$ python3 -q
>>> import numpy as np
>>> from numpy import linalg as LA
>>> np.set_printoptions(precision=3, suppress=True, linewidth=140, sign=" ")
>>> rnd = lambda a: np.round(a, 3) + 0
>>> J = np.load("x.npy")
>>> J
array([[ 3,  0, -2,  3],
       [ 2,  1, -3, -2],
       [-2, -1, -3,  0],
       [ 3,  0, -2,  3],
       [-2,  3, -1, -3]])
>>> out = np.c_[J[:, :3] @ np.array([[0, -8, -5], [7, 7, 5], [3, -8, 0]]), np.array([0, 0, 0, 1, 1])]
>>> print(out)
[[ -6  -8 -15   0]
 [ -2  15  -5   0]
 [-16  33   5   0]
 [ -6  -8 -15   1]
 [ 18  45  25   1]]
>>> LA.matrix_rank(out)
np.int64(4)
>>> rnd(LA.norm(LA.qr(J)[0].T @ out, axis=0) ** 2 / ((out ** 2).sum(axis=0) + 1e-12))
array([ 1.  ,  1.  ,  1.  ,  0.75])
>>> rnd(LA.norm(out - J @ LA.lstsq(J, out)[0], axis=0))
array([ 0.   ,  0.   ,  0.   ,  0.707])
>>> proj = J @ LA.solve(J.T @ J, J.T)
>>> rnd(proj)
array([[ 0.5,  0. ,  0. ,  0.5,  0. ],
       [ 0. ,  1. ,  0. ,  0. ,  0. ],
       [ 0. ,  0. ,  1. ,  0. ,  0. ],
       [ 0.5,  0. ,  0. ,  0.5,  0. ],
       [ 0. ,  0. ,  0. ,  0. ,  1. ]])
>>> print(rnd(proj @ J[:, 2]))
[-2. -3. -3. -2. -1.]
>>> rnd((np.eye(5) - proj) @ J)
array([[ 0.,  0.,  0.,  0.],
       [ 0.,  0.,  0.,  0.],
       [ 0.,  0.,  0.,  0.],
       [ 0.,  0.,  0.,  0.],
       [ 0.,  0.,  0.,  0.]])
>>> print(np.allclose(proj @ proj, proj))
True
>>> np.abs(J).max()
np.int64(3)
>>> J.mean(axis=0)
array([ 0.8,  0.6, -2.2,  0.2])
>>> print(rnd(LA.norm(J)))
9.95
>>> J.shape
(5, 4)
>>> J[:, 4]
Traceback (most recent call last):
  File "<python-input-20>", line 1, in <module>
    J[:, 4]
    ~^^^^^^
IndexError: index 4 is out of bounds for axis 1 with size 4
>>> out = np.array([[3, 2, 0, 3], [3, 0, -1, 3], [2, -1, 1, 1], [2, -1, -2, -1]])
>>> F = out + out.T
>>> print(F)
[[ 6  5  2  5]
 [ 5  0 -2  2]
 [ 2 -2  2 -1]
 [ 5  2 -1 -2]]
>>> evals, vecs = LA.eig(F)
>>> rnd(evals)
array([11.04 ,  3.3  , -5.276, -3.065])
>>> rnd(np.sort(LA.eigvals(LA.inv(F))))
array([-0.326, -0.19 ,  0.091,  0.303])
>>> print(rnd(np.prod(evals)))
589.0
>>> evals, vecs = LA.eigh(F)
>>> x0 = np.array([2, 3, 1, -2])
>>> np.abs(F).sum(axis=1).max(), rnd(np.abs(evals).max())
(np.int64(18), np.float64(11.04))
>>> print(rnd(vecs * np.abs(evals) @ vecs.T))
[[ 9.036  2.367 -0.07   1.656]
 [ 2.367  4.878  0.357  1.865]
 [-0.07   0.357  3.533  0.622]
 [ 1.656  1.865  0.622  5.234]]
>>> rnd(vecs * np.maximum(evals, 0) @ vecs.T)
array([[ 7.518,  3.684,  0.965,  3.328],
       [ 3.684,  2.439, -0.821,  1.933],
       [ 0.965, -0.821,  2.766, -0.189],
       [ 3.328,  1.933, -0.189,  1.617]])
>>> rnd(x0 @ F @ x0 / (x0 @ x0)), rnd(evals[0]), rnd(evals[-1])
(np.float64(0.778), np.float64(-5.276), np.float64(11.04))
>>> rng = np.random.default_rng(92)
>>> lab = rng.permutation(4)
>>> lab
array([ 0,  2,  3,  1])
>>> out = F[lab][:, lab]
>>> np.allclose(out, F)
False
>>> np.diag(out)
array([ 6,  2, -2,  0])
>>> rnd(LA.det(out)), rnd(LA.det(F[lab]))
(np.float64(589.0), np.float64(589.0))
>>> x0 = np.array([1, 3, 2, 3])
>>> rhs = J @ x0
>>> rhs
array([  8,  -7, -11,   8,  -4])
>>> try:
...     LA.solve(J, rhs)
... except LA.LinAlgError as e:
...     print("failed:", e)
... 
failed: Last 2 dimensions of the array must be square
>>> rnd(LA.solve(J.T @ J, J.T @ rhs))
array([ 1.,  3.,  2.,  3.])
>>> rhs = rhs + 0.1 * rng.normal(size=5)
>>> rnd(rhs)
array([  7.865,  -7.135, -11.042,   8.11 ,  -4.074])
>>> coef, *_ = LA.lstsq(J, rhs)
>>> rnd(J.T @ (rhs - J @ coef))
array([ 0.,  0.,  0.,  0.])
>>> print(rnd(coef))
[ 0.989  2.997  2.022  3.022]
>>> coef.round()
array([ 1.,  3.,  2.,  3.])
>>> [round(float(LA.norm(LA.solve(J.T @ J + lam * np.eye(4), J.T @ rhs))), 2) for lam in (0, 1, 10, 100)]
[4.81, 4.14, 2.37, 0.71]
>>> out = F[0, 0] * F[1:] - np.outer(F[1:, 0], F[0])
>>> print(out)
[[  0 -25 -22 -13]
 [  0 -22   8 -16]
 [  0 -13 -16 -37]]
>>> print(rnd(F[:, 0] / F[0, 0]))
[ 1.     0.833  0.333  0.833]
>>> np.flatnonzero(~out.round(6).any(axis=1))
array([], dtype=int64)
>>> X = np.loadtxt("block3.csv", delimiter=",")
>>> X
array([[  8.325,  -2.681,   5.189,  -3.667],
       [ 16.189,  -4.303,   8.8  ,  -7.475],
       [ 22.321,  -6.699,  13.204, -10.1  ],
       [ 27.588,  -6.873,  14.42 , -12.906],
       [ 17.578,  -2.399,   6.412,  -8.859],
       [ 12.196,  -4.776,   8.783,  -5.197],
       [ 14.81 ,  -6.189,  11.196,  -6.196],
       [ 14.916,  -3.597,   7.577,  -7.01 ],
       [ 20.191,  -3.828,   8.806,  -9.796],
       [ 20.622,  -4.869,  10.441,  -9.702],
       [ -0.03 ,   0.025,  -0.05 ,   0.048],
       [ 17.996,  -3.514,   8.02 ,  -8.72 ],
       [ 19.673,  -5.267,  10.826,  -9.048],
       [ 24.489,  -6.988,  13.99 , -11.164],
       [ 27.094,  -8.398,  16.4  , -12.172],
       [ 28.07 ,  -7.989,  16.032, -12.792],
       [ 20.616,  -4.884,  10.4  ,  -9.719],
       [ 23.193,  -6.253,  12.782, -10.704],
       [  9.592,  -3.43 ,   6.381,  -4.22 ],
       [ 21.007,  -6.018,  12.016,  -9.574],
       [ 17.515,  -5.004,  10.006,  -7.969],
       [ 26.693,  -7.296,  14.798, -12.323],
       [ 18.268,  -7.174,  13.246,  -7.788],
       [ 14.502,  -2.501,   6.009,  -7.098],
       [ 18.378,  -4.591,   9.625,  -8.597],
       [  7.88 ,  -1.585,   3.578,  -3.814]])
>>> u = np.array([0, 1, -1, -3])
>>> out = F + np.outer(u, np.eye(4)[1])
>>> rnd(LA.det(out) / LA.det(F)), rnd(1 + LA.solve(F, u)[1])
(np.float64(0.628), np.float64(0.628))
>>> out
array([[ 6.,  5.,  2.,  5.],
       [ 5.,  1., -2.,  2.],
       [ 2., -3.,  2., -1.],
       [ 5., -1., -1., -2.]])
>>> LA.matrix_rank(LA.inv(out) - LA.inv(F), tol=1e-8)
np.int64(1)
>>> dist = LA.norm(X[:, None] - X[None], axis=-1)
>>> dist[22].round(6).argsort(kind="stable")[:4]
array([ 22,  12,  19,  20])
>>> dist.mean(axis=1).argmax()
np.int64(10)
>>> np.flatnonzero(dist[22] < dist.mean() / 2)
array([  2,   6,   9,  12,  16,  19,  20,  22,  24])
>>> LA.matrix_rank(dist ** 2)
np.int64(6)
>>> U, sig, Vt = LA.svd(X)
>>> np.argmax(sig[:-1] / (sig[1:] + 1e-6)) + 1
np.int64(2)
>>> rnd(sig)
array([ 123.656,    8.541,    0.109,    0.094])
>>> out = U[:, :2] @ np.diag(sig[:2]) @ Vt[:2]
>>> print(rnd(LA.norm(X - out, 2)), rnd(sig[2]))
0.109 0.109
>>> rnd(np.abs(X - out).max())
np.float64(0.038)
>>> x0 = np.array([1, -1, -1, 2])
>>> h1 = np.maximum(X @ x0, 0)
>>> X * (h1 > 1e-9)[:, None]
array([[ 0.   , -0.   ,  0.   , -0.   ],
       [ 0.   , -0.   ,  0.   , -0.   ],
       [ 0.   , -0.   ,  0.   , -0.   ],
       [ 0.   , -0.   ,  0.   , -0.   ],
       [ 0.   , -0.   ,  0.   , -0.   ],
       [ 0.   , -0.   ,  0.   , -0.   ],
       [ 0.   , -0.   ,  0.   , -0.   ],
       [ 0.   , -0.   ,  0.   , -0.   ],
       [ 0.   , -0.   ,  0.   , -0.   ],
       [ 0.   , -0.   ,  0.   , -0.   ],
       [-0.03 ,  0.025, -0.05 ,  0.048],
       [ 0.   , -0.   ,  0.   , -0.   ],
       [ 0.   , -0.   ,  0.   , -0.   ],
       [ 0.   , -0.   ,  0.   , -0.   ],
       [ 0.   , -0.   ,  0.   , -0.   ],
       [ 0.   , -0.   ,  0.   , -0.   ],
       [ 0.   , -0.   ,  0.   , -0.   ],
       [ 0.   , -0.   ,  0.   , -0.   ],
       [ 0.   , -0.   ,  0.   , -0.   ],
       [ 0.   , -0.   ,  0.   , -0.   ],
       [ 0.   , -0.   ,  0.   , -0.   ],
       [ 0.   , -0.   ,  0.   , -0.   ],
       [ 0.   , -0.   ,  0.   , -0.   ],
       [ 0.   , -0.   ,  0.   , -0.   ],
       [ 0.   , -0.   ,  0.   , -0.   ],
       [ 0.   , -0.   ,  0.   , -0.   ]])
>>> rnd(h1)
array([ 0.   ,  0.   ,  0.   ,  0.   ,  0.   ,  0.   ,  0.   ,  0.   ,  0.   ,  0.   ,  0.091,  0.   ,  0.   ,  0.   ,  0.   ,  0.   ,
        0.   ,  0.   ,  0.   ,  0.   ,  0.   ,  0.   ,  0.   ,  0.   ,  0.   ,  0.   ])
